% python3 -q
>>> import numpy as np
>>> np.set_printoptions(precision=3, suppress=True, linewidth=140)
>>> J = np.load("run2.npy")
>>> J
array([[  3.744, -13.056,   5.654,   5.96 ,   1.967, -12.006],
       [  8.71 ,  -6.276,  -0.142,   2.785,  -1.517, -16.573],
       [-10.02 ,  -6.629,   7.803,   3.163,   5.247,  12.539],
       [  9.198,  -5.014,  -1.04 ,   2.199,  -2.01 , -16.742],
       [ 10.469,   2.762,  -5.856,  -1.39 ,  -4.429, -15.064],
       [ -2.695, -15.016,   9.399,   6.935,   4.757,  -2.864],
       [  7.693,  -8.347,   1.422,   3.749,  -0.63 , -15.959],
       [ -0.355, -14.972,   8.408,   6.888,   3.913,  -6.5  ],
       [ -1.278,  14.495,  -7.469,  -6.65 ,  -3.21 ,   8.828],
       [  9.842,  -2.837,  -2.507,   1.191,  -2.789, -16.722],
       [  4.596,  14.441,  -9.87 ,  -6.693,  -5.29 ,  -0.379],
       [-10.468,  -2.808,   5.881,   1.411,   4.44 ,  15.041],
       [ -6.81 , -12.88 ,   9.924,   6.   ,   5.684,   4.576],
       [ -9.26 ,   4.838,   1.162,  -2.118,   2.076,  16.754],
       [ 10.458,   3.181,  -6.083,  -1.583,  -4.531, -14.849],
       [ -3.617, -14.812,   9.669,   6.852,   5.034,  -1.326],
       [ -1.845,  14.244,  -7.095,  -6.528,  -2.945,   9.596],
       [  4.549,  14.463,  -9.862,  -6.702,  -5.278,  -0.295],
       [ -5.37 , -14.023,   9.959,   6.509,   5.459,   1.786]])
>>> U, sv, Vt = np.linalg.svd(J)
>>> vecs = Vt[:(sv > 1e-8).sum()]
>>> rng = np.random.default_rng(74703)
>>> x = J[12] + -2 * J[16] + rng.integers(2) * np.eye(6)[2]
>>> x
array([ -3.121, -41.367,  25.115,  19.055,  11.573, -14.617])
>>> np.diag(vecs.T @ vecs)
array([0.274, 0.569, 0.249, 0.121, 0.083, 0.704])
>>> arr = np.load("m.npy")
>>> arr
array([[  0.547,   4.818,   5.248],
       [ -1.185,  -1.277,   0.878],
       [ -1.767,  -0.388,   0.139],
       [ -3.539,  -1.823,  -1.884],
       [  0.093,   1.78 ,   1.222],
       [  0.563,   2.446,  -1.462],
       [  0.488,   0.415,   2.908],
       [ -0.189,  -0.739, -10.002],
       [  0.769,  -1.302,  -2.041],
       [ -0.053,  -2.464,  11.131],
       [ -1.064,   0.763,   5.069],
       [ -0.797,   0.359,  -1.542],
       [  1.692,   1.198,   5.267],
       [  0.014,   0.906,   1.405],
       [  0.167,   0.031,  -2.799],
       [  1.909,   0.776,  -0.142],
       [  1.466,   0.623,   2.806],
       [ -0.594,  -0.498,  -4.847],
       [ -2.317,  -2.077,  -8.33 ],
       [  2.029,   2.202,   2.137],
       [ -1.585,  -0.556,  -0.461]])
>>> out = arr + rng.integers(-2, 3, (21, 1)) @ rng.integers(-2, 3, (1, 3))
>>> out
array([[ -3.453,   2.818,   1.248],
       [ -3.185,  -2.277,  -1.122],
       [ -5.767,  -2.388,  -3.861],
       [ -7.539,  -3.823,  -5.884],
       [  4.093,   3.78 ,   5.222],
       [  0.563,   2.446,  -1.462],
       [ -3.512,  -1.585,  -1.092],
       [ -2.189,  -1.739, -12.002],
       [  4.769,   0.698,   1.959],
       [ -2.053,  -3.464,   9.131],
       [  2.936,   2.763,   9.069],
       [ -2.797,  -0.641,  -3.542],
       [  3.692,   2.198,   7.267],
       [  2.014,   1.906,   3.405],
       [  4.167,   2.031,   1.201],
       [ -2.091,  -1.224,  -4.142],
       [ -0.534,  -0.377,   0.806],
       [  1.406,   0.502,  -2.847],
       [ -6.317,  -4.077, -12.33 ],
       [  6.029,   4.202,   6.137],
       [ -1.585,  -0.556,  -0.461]])
>>> np.round(np.linalg.svd(out - arr, compute_uv=False), 3) + 0
array([21.633,  0.   ,  0.   ])
>>> Z = arr[[18, 3]].astype(float)
>>> for _ in range(6):
...     lab = np.linalg.norm(arr[:, None] - Z, axis=-1).argmin(axis=1)
...     Z = np.array([arr[lab == j].mean(axis=0) for j in range(2)])
... 
>>> lab
array([1, 1, 1, 1, 1, 1, 1, 0, 1, 1, 1, 1, 1, 1, 1, 1, 1, 0, 0, 1, 1])
>>> np.abs(Z[1] - Z[0]).argmax()
np.int64(2)
>>> print(np.bincount(lab))
[ 3 18]
>>> Xs = arr - arr.mean(axis=0)
>>> vecs = np.linalg.svd(Xs)[2][:1]
>>> out = Xs - Xs @ vecs.T @ vecs
>>> out.std(axis=0)
array([1.287, 1.567, 0.298])
>>> np.cov(Xs @ vecs.T, rowvar=False)
array(22.657)
>>> np.diag(vecs.T @ vecs)
array([0.013, 0.015, 0.972])
>>> np.linalg.norm(out, axis=1).round(6).argmax()
np.int64(9)
>>> Xs = (arr - arr.mean(axis=0)) / arr.std(axis=0)
>>> Xs.std(axis=0)
array([1., 1., 1.])
>>> np.argwhere(np.abs(Xs) > 2)
array([[0, 1],
       [3, 0],
       [7, 2],
       [9, 2]])
>>> coef = np.linalg.lstsq(np.delete(Xs, 1, axis=1), Xs[:, 1])[0]
>>> print(round(1 - np.var(Xs[:, 1] - np.delete(Xs, 1, axis=1) @ coef), 3))
0.316
>>> print(np.abs(coef).argmax())
0
>>> Xs = arr - arr.mean(axis=1)
Traceback (most recent call last):
  File "<python-input-33>", line 1, in <module>
    Xs = arr - arr.mean(axis=1)
         ~~~~^~~~~~~~~~~~~~~~~~
ValueError: operands could not be broadcast together with shapes (21,3) (21,) 
>>> Xs = arr - arr.mean(axis=0)
>>> U, sv, Vt = np.linalg.svd(Xs, full_matrices=False)
>>> (np.sign(U[:, 0]) == np.sign(U[0, 0])).astype(int)
array([1, 1, 0, 0, 1, 0, 1, 0, 0, 1, 1, 0, 1, 1, 0, 0, 1, 0, 0, 1, 0])
>>> np.round(Xs.mean(axis=0), 3) + 0
array([0., 0., 0.])
>>> sv ** 2 / (sv ** 2).sum()
array([0.837, 0.124, 0.039])
>>> np.round((sv ** 2).sum() ** 2 / (sv ** 4).sum(), 3)
np.float64(1.394)
>>> np.abs(U[:, 0]).argmax()
np.int64(9)
>>> np.searchsorted(np.cumsum(sv ** 2) / (sv ** 2).sum(), 0.9) + 1
np.int64(2)
>>> Vt[0] * np.sign(Vt[0, np.abs(Vt[0]).argmax()])
array([0.115, 0.123, 0.986])
>>> np.linalg.matrix_rank(Xs)
np.int64(3)
>>> K = np.load("layer19.npy")
>>> K
array([[10, 14, 14,  4, 12,  4],
       [ 8, 20,  6,  4,  9, 10],
       [10, 26,  8,  4,  9, 10],
       [11, 21, 10,  7, 17, 15],
       [ 9, 11, 13,  4, 12,  4],
       [ 5, 11,  4,  3,  7,  7],
       [ 9, 23,  6,  5, 11, 13]])
>>> # null space of dimension 3
>>> U, sv, Vt = np.linalg.svd(K)
>>> sv.round(3) + 0
array([71.686, 14.506,  7.396,  0.   ,  0.   ,  0.   ])
>>> out = U[:, :3] @ np.diag(sv[:3]) @ Vt[:3]
>>> print(np.linalg.matrix_rank(out))
3
>>> rk = np.linalg.matrix_rank(K)
>>> rk
np.int64(3)
>>> ns = np.linalg.svd(K)[2][rk:].T
>>> np.round(K @ ns, 3) + 0
array([[0., 0., 0.],
       [0., 0., 0.],
       [0., 0., 0.],
       [0., 0., 0.],
       [0., 0., 0.],
       [0., 0., 0.],
       [0., 0., 0.]])
>>> [int(np.linalg.matrix_rank(K[:i])) for i in range(1, len(K) + 1)]
[1, 2, 3, 3, 3, 3, 3]
>>> th = np.radians(180)
>>> r_ = np.eye(6)
>>> r_[5, 5] = r_[3, 3] = np.cos(th)
>>> r_[5, 3], r_[3, 5] = -np.sin(th), np.sin(th)
>>> r_.round(3) + 0
array([[ 1.,  0.,  0.,  0.,  0.,  0.],
       [ 0.,  1.,  0.,  0.,  0.,  0.],
       [ 0.,  0.,  1.,  0.,  0.,  0.],
       [ 0.,  0.,  0., -1.,  0.,  0.],
       [ 0.,  0.,  0.,  0.,  1.,  0.],
       [ 0.,  0.,  0.,  0.,  0., -1.]])
>>> out = K @ r_.T
>>> np.round(np.linalg.svd(K, compute_uv=False), 3) + 0, np.round(np.linalg.svd(out, compute_uv=False), 3) + 0
(array([71.686, 14.506,  7.396,  0.   ,  0.   ,  0.   ]), array([71.686, 14.506,  7.396,  0.   ,  0.   ,  0.   ]))
>>> np.allclose(np.linalg.norm(K, axis=1), np.linalg.norm(out, axis=1))
True
>>> out
array([[ 10.,  14.,  14.,  -4.,  12.,  -4.],
       [  8.,  20.,   6.,  -4.,   9., -10.],
       [ 10.,  26.,   8.,  -4.,   9., -10.],
       [ 11.,  21.,  10.,  -7.,  17., -15.],
       [  9.,  11.,  13.,  -4.,  12.,  -4.],
       [  5.,  11.,   4.,  -3.,   7.,  -7.],
       [  9.,  23.,   6.,  -5.,  11., -13.]])
>>> feats = np.load("sample3.npy")
>>> feats
array([[ 1,  1,  1,  1,  1,  1,  1,  1],
       [ 1, -1, -1,  1, -1,  1,  1, -1],
       [ 1, -1, -1,  1,  1, -1, -1,  1],
       [ 1, -1,  1, -1,  1, -1,  1, -1],
       [ 1,  1,  1,  1, -1, -1, -1, -1],
       [ 1, -1,  1, -1, -1,  1, -1,  1]])
>>> round(np.linalg.norm(feats[0] - feats[3]), 3)
np.float64(4.0)
>>> np.round(np.linalg.norm(feats) ** 2 / np.linalg.norm(feats, 2) ** 2, 3)
np.float64(6.0)
>>> round(np.linalg.norm(feats, 1), 3), round(np.linalg.norm(feats, np.inf), 3)
(np.float64(6.0), np.float64(8.0))
>>> np.round(np.linalg.norm(feats, "nuc"), 3)
np.float64(16.971)
>>> round(float(np.linalg.norm(feats[0], 1)), 3), round(np.linalg.norm(feats[0], np.inf), 3)
(8.0, np.float64(1.0))
>>> F = np.load("a.npy")
>>> F
array([[-0.1, -3. ,  1.1, -1.4],
       [ 0.1,  1. ,  0.7,  1.5],
       [-0.5,  8.5,  0.8,  0.9],
       [ 1.6, 14. ,  2.4, -0.4]])
>>> x = np.array([-5, 2, -3, 4])
>>> y = F @ x
>>> coef, lr = np.zeros(4), 1 / np.linalg.norm(F, 2) ** 2
>>> for i in range(300):
...     coef -= lr * F.T @ (F @ coef - y)
...     if i % 50 == 0: print(i, round(np.linalg.norm(F @ coef - y), 3))
... 
0 16.248
50 5.822
100 2.896
150 2.045
200 1.633
250 1.336
>>> round(np.linalg.cond(F), 3)
np.float64(16.281)
